$ python3 -q
>>> import numpy as np
>>> np.set_printoptions(precision=2, suppress=True, linewidth=160)
>>> arr = np.load("test15.npy")
>>> arr
array([[ 0,  2, -3],
       [ 0,  0,  0],
       [ 0,  0,  0]])
>>> Uu, sv, vt = np.linalg.svd(arr)
>>> evecs = vt[:(sv > 1e-8).sum()]
>>> rng = np.random.default_rng(939051)
>>> x = arr[1] + 4 * arr[2] + rng.integers(2) * np.eye(3)[2]
>>> x
array([0., 0., 1.])
>>> np.linalg.matrix_rank(np.vstack([arr, x]))
np.int64(2)
>>> np.diag(evecs.T @ evecs)
array([0.  , 0.31, 0.69])
>>> evecs.T @ evecs
array([[ 0.  ,  0.  ,  0.  ],
       [ 0.  ,  0.31, -0.46],
       [ 0.  , -0.46,  0.69]])
>>> lab = rng.permutation(3)
>>> lab
array([2, 0, 1])
>>> A2 = arr[lab][:, lab]
>>> np.diag(A2)
array([0, 0, 0])
>>> A2
array([[ 0,  0,  0],
       [-3,  0,  2],
       [ 0,  0,  0]])
>>> np.trace(A2)
np.int64(0)
>>> m1 = np.load("layer0.npy")
>>> m1
array([[4, 0, 0],
       [0, 4, 0],
       [0, 0, 1]])
>>> x = np.array([6, 9, 4])
>>> np.linalg.norm(m1 @ x) <= np.linalg.norm(m1, 2) * np.linalg.norm(x) + 1e-9
np.True_
>>> np.sign((m1 @ x).round(6))
array([1, 1, 1])
>>> np.einsum("ij,j->i", m1, x)
array([24, 36,  4])
>>> m1 @ np.eye(3)[2]
array([0., 0., 1.])
>>> m1 * x
array([[24,  0,  0],
       [ 0, 36,  0],
       [ 0,  0,  4]])
>>> m1 @ (2 * x)
array([48, 72,  8])
>>> evals, evecs = np.linalg.eig(m1)
>>> np.prod(evals)
np.float64(16.0)
>>> np.sort(np.linalg.eigvals(m1.T))
array([1., 4., 4.])
